$ python -q
>>> import numpy as np
>>> np.set_printoptions(precision=3, suppress=True, linewidth=140)
>>> tidy = lambda a: np.round(a, 3) + 0
>>> m1 = np.loadtxt("layer11.csv", delimiter=",")
>>> m1
array([[1., 3., 1., 0., 3., 1., 3., 3., 1., 0., 3., 3., 0., 2., 0.],
       [0., 1., 3., 1., 0., 3., 1., 3., 3., 1., 0., 3., 3., 0., 2.],
       [2., 0., 1., 3., 1., 0., 3., 1., 3., 3., 1., 0., 3., 3., 0.],
       [0., 2., 0., 1., 3., 1., 0., 3., 1., 3., 3., 1., 0., 3., 3.],
       [3., 0., 2., 0., 1., 3., 1., 0., 3., 1., 3., 3., 1., 0., 3.],
       [3., 3., 0., 2., 0., 1., 3., 1., 0., 3., 1., 3., 3., 1., 0.],
       [0., 3., 3., 0., 2., 0., 1., 3., 1., 0., 3., 1., 3., 3., 1.],
       [1., 0., 3., 3., 0., 2., 0., 1., 3., 1., 0., 3., 1., 3., 3.],
       [3., 1., 0., 3., 3., 0., 2., 0., 1., 3., 1., 0., 3., 1., 3.],
       [3., 3., 1., 0., 3., 3., 0., 2., 0., 1., 3., 1., 0., 3., 1.],
       [1., 3., 3., 1., 0., 3., 3., 0., 2., 0., 1., 3., 1., 0., 3.],
       [3., 1., 3., 3., 1., 0., 3., 3., 0., 2., 0., 1., 3., 1., 0.],
       [0., 3., 1., 3., 3., 1., 0., 3., 3., 0., 2., 0., 1., 3., 1.],
       [1., 0., 3., 1., 3., 3., 1., 0., 3., 3., 0., 2., 0., 1., 3.],
       [3., 1., 0., 3., 1., 3., 3., 1., 0., 3., 3., 0., 2., 0., 1.]])
>>> r0, g = m1[6], m1[5]
>>> r0 @ r0
np.float64(62.0)
>>> p = (r0 @ g) / (r0 @ r0) * r0
>>> tidy(np.linalg.norm(r0 + g) ** 2 + np.linalg.norm(r0 - g) ** 2)
np.float64(248.0)
>>> np.linalg.matrix_rank(np.outer(r0, g))
np.int64(1)
>>> x = np.array([8, 8, 2, 4, 3, 2, 4, 8, 0, 8, 7, 6, 3, 8, 6])
>>> target = m1 @ x
>>> b, lr = np.zeros(15), 1 / np.linalg.norm(m1, 2) ** 2
>>> for i in range(30):
...     b -= lr * m1.T @ (m1 @ b - target)
...     if i % 5 == 0: print(i, round(np.linalg.norm(m1 @ b - target), 3))
... 
0 54.251
5 32.197
10 23.143
15 19.012
20 16.583
25 14.801
>>> tidy(np.linalg.cond(m1))
np.float64(26.152)
>>> np.unravel_index(np.abs(m1).argmax(), m1.shape)
(np.int64(0), np.int64(1))
>>> tidy(np.linalg.norm(m1))
np.float64(30.496)
>>> m1.shape
(15, 15)
>>> (m1 @ m1)[0]
array([35., 31., 59., 34., 25., 41., 40., 35., 47., 30., 27., 52., 45., 30., 45.])
>>> out = np.array([[-6, -1],
...     [5, -3],
...     [-6, 2],
...     [7, 0],
...     [2, -3],
...     [6, 5],
...     [3, 0],
...     [-5, 4],
...     [0, 1],
...     [5, 7],
...     [6, 7],
...     [-7, 3],
...     [5, 2],
...     [-9, -3],
...     [-5, 3]])
>>> np.einsum("ij->j", m1)
array([24., 24., 24., 24., 24., 24., 24., 24., 24., 24., 24., 24., 24., 24., 24.])
>>> np.einsum("ik,kj->ji", m1, out)
array([[-12., -11.,  18.,  -2., -15.,  27., -17., -49.,  32., -11.,   0.,  -5.,  12., -13.,  70.],
       [ 25.,  61.,  29.,  48.,  64.,  37.,  28.,  40.,  26.,  29.,  40.,  29.,  14.,  47.,  59.]])
>>> np.einsum("ij,ij->i", m1, m1)
array([62., 62., 62., 62., 62., 62., 62., 62., 62., 62., 62., 62., 62., 62., 62.])
>>> np.einsum("ik,kj->ij", m1, out)
array([[-12.,  25.],
       [-11.,  61.],
       [ 18.,  29.],
       [ -2.,  48.],
       [-15.,  64.],
       [ 27.,  37.],
       [-17.,  28.],
       [-49.,  40.],
       [ 32.,  26.],
       [-11.,  29.],
       [  0.,  40.],
       [ -5.,  29.],
       [ 12.,  14.],
       [-13.,  47.],
       [ 70.,  59.]])
>>> Z = 10 * np.array([[-1.1, -0.8, -0.6, 0.9, 1.8],
...     [0.8, -1.2, -1.4, -1.7, 1.1],
...     [-1.0, -0.3, -0.1, -1.0, 1.4]])
>>> rng = np.random.default_rng(542)
>>> lab = rng.integers(0, 3, 35)
>>> F = Z[lab] + rng.normal(size=(35, 5))
>>> tidy(F)
array([[ -8.998,  -3.9  ,  -0.827, -10.349,  13.707],
       [ -8.357,  -5.043,  -2.04 , -10.975,  14.534],
       [-10.497,  -1.748,  -0.725,  -9.7  ,  13.888],
       [ -9.273,  -4.59 ,  -0.485,  -8.898,  15.307],
       [ 10.625, -11.754, -14.082, -16.598,  11.698],
       [-11.196,  -6.928,  -4.427,  10.062,  18.295],
       [-11.4  ,  -7.311,  -5.858,   9.95 ,  18.616],
       [-11.103,  -8.683,  -5.791,   9.86 ,  17.365],
       [  8.22 , -10.501, -14.282, -18.094,   7.46 ],
       [  6.278, -11.124, -13.604, -18.56 ,  11.284],
       [ -9.58 ,  -8.068,  -7.185,   8.862,  17.466],
       [  6.553, -11.298, -14.045, -17.278,  11.633],
       [ -9.621,  -3.472,  -0.488,  -6.736,  13.307],
       [ -9.11 ,  -2.502,  -1.604, -10.39 ,  12.53 ],
       [  7.134, -11.947, -14.811, -18.889,  10.235],
       [ -9.43 ,  -3.905,  -0.834,  -9.24 ,  13.676],
       [  8.647, -11.381, -14.657, -16.289,  10.842],
       [-12.569,  -7.602,  -6.938,   9.637,  19.076],
       [-11.076,  -1.144,  -0.785, -10.02 ,  13.425],
       [ -9.967,  -3.494,  -1.786, -10.77 ,  14.56 ],
       [ -9.952,  -6.708,  -6.707,   9.16 ,  16.308],
       [ -8.67 ,  -3.446,   0.619, -10.71 ,  13.445],
       [  8.146, -12.582, -15.129, -18.492,  10.321],
       [ -7.036,  -3.547,  -0.483,  -9.064,  15.124],
       [ -8.064,  -3.234,  -3.152,  -9.904,  14.808],
       [  9.213, -10.733, -13.104, -18.133,  11.115],
       [  7.17 , -11.313, -14.235, -17.933,  10.932],
       [  7.915, -11.827, -14.457, -15.895,  11.786],
       [  8.834, -11.798, -13.433, -17.593,  11.455],
       [-11.954,  -7.78 ,  -6.519,   8.249,  17.801],
       [ -9.907,  -2.252,  -1.292, -11.291,  12.911],
       [-12.623,  -3.375,  -0.186, -10.209,  15.167],
       [-11.194,  -8.437,  -7.402,  10.276,  18.489],
       [-11.533,  -8.938,  -7.568,   9.318,  16.743],
       [  8.858, -12.83 , -14.369, -16.349,  11.977]])
>>> blk = np.stack([F, 3 * F, F[::-1]])
>>> blk.shape
(3, 35, 5)
>>> np.linalg.matrix_rank(blk)
array([5, 5, 5])
>>> P = F @ np.linalg.solve(F.T @ F, F.T)
>>> tidy(P @ F[:, 2])
array([ -0.827,  -2.04 ,  -0.725,  -0.485, -14.082,  -4.427,  -5.858,  -5.791, -14.282, -13.604,  -7.185, -14.045,  -0.488,  -1.604,
       -14.811,  -0.834, -14.657,  -6.938,  -0.785,  -1.786,  -6.707,   0.619, -15.129,  -0.483,  -3.152, -13.104, -14.235, -14.457,
       -13.433,  -6.519,  -1.292,  -0.186,  -7.402,  -7.568, -14.369])
>>> tidy(np.linalg.eigvalsh(P))
array([0., 0., 0., 0., 0., 0., 0., 0., 0., 0., 0., 0., 0., 0., 0., 0., 0., 0., 0., 0., 0., 0., 0., 0., 0., 0., 0., 0., 0., 0., 1., 1., 1.,
       1., 1.])
>>> left, sig, Vh = np.linalg.svd(F, full_matrices=False)
>>> np.allclose(left * sig @ Vh, F)
True
>>> tidy(sig / sig[0])
array([1.   , 0.683, 0.366, 0.052, 0.032])
>>> left.shape, sig.shape, Vh.shape
((35, 5), (5,), (5, 5))
>>> tidy(np.cumsum(sig ** 2) / np.sum(sig ** 2))
array([0.623, 0.914, 0.998, 0.999, 1.   ])
>>> tidy(left.T @ left)
array([[1., 0., 0., 0., 0.],
       [0., 1., 0., 0., 0.],
       [0., 0., 1., 0., 0.],
       [0., 0., 0., 1., 0.],
       [0., 0., 0., 0., 1.]])
>>> tidy(np.abs(Vh[0]))
array([0.084, 0.396, 0.403, 0.484, 0.662])
>>> np.abs(left[:, 0]).round(6).argmax()
np.int64(22)
>>> data = np.loadtxt("data.csv", delimiter=",")
>>> tidy(data)
array([[-0.201, -0.665,  0.505,  0.043,  0.503, -0.089],
       [-0.201, -0.15 , -0.36 , -0.722,  0.05 , -0.532],
       [ 0.242,  0.193, -0.403, -0.058,  0.812,  0.282],
       [ 0.   ,  0.643,  0.479,  0.037,  0.272, -0.531],
       [-0.524,  0.278,  0.297, -0.481,  0.003,  0.573],
       [ 0.766, -0.085,  0.368, -0.49 , -0.109,  0.14 ]])
>>> tidy(data[:, 3] @ data[:, 1])
np.float64(0.0)
>>> tidy(np.linalg.svd(data, compute_uv=False))
array([1., 1., 1., 1., 1., 1.])
>>> A = np.load("out6.npy")
>>> A
array([[0., 0., 1., 3., 0.],
       [0., 0., 1., 1., 1.],
       [1., 1., 0., 0., 0.],
       [3., 1., 0., 0., 0.],
       [0., 1., 0., 0., 0.]])
>>> # null space of dimension 1
>>> np.argsort(-np.linalg.norm(A, axis=0).round(6), kind="stable")[:3]
array([0, 3, 1])
>>> np.linalg.matrix_rank(A, rtol=0.1)
np.int64(4)
>>> np.linalg.cond(A) > 100
np.True_
>>> r0 = np.array([1, 2, 2])
>>> np.array([np.convolve(row, r0, "same") for row in A])
array([[0., 1., 5., 8., 6.],
       [0., 1., 3., 5., 4.],
       [3., 4., 2., 0., 0.],
       [7., 8., 2., 0., 0.],
       [1., 2., 2., 0., 0.]])
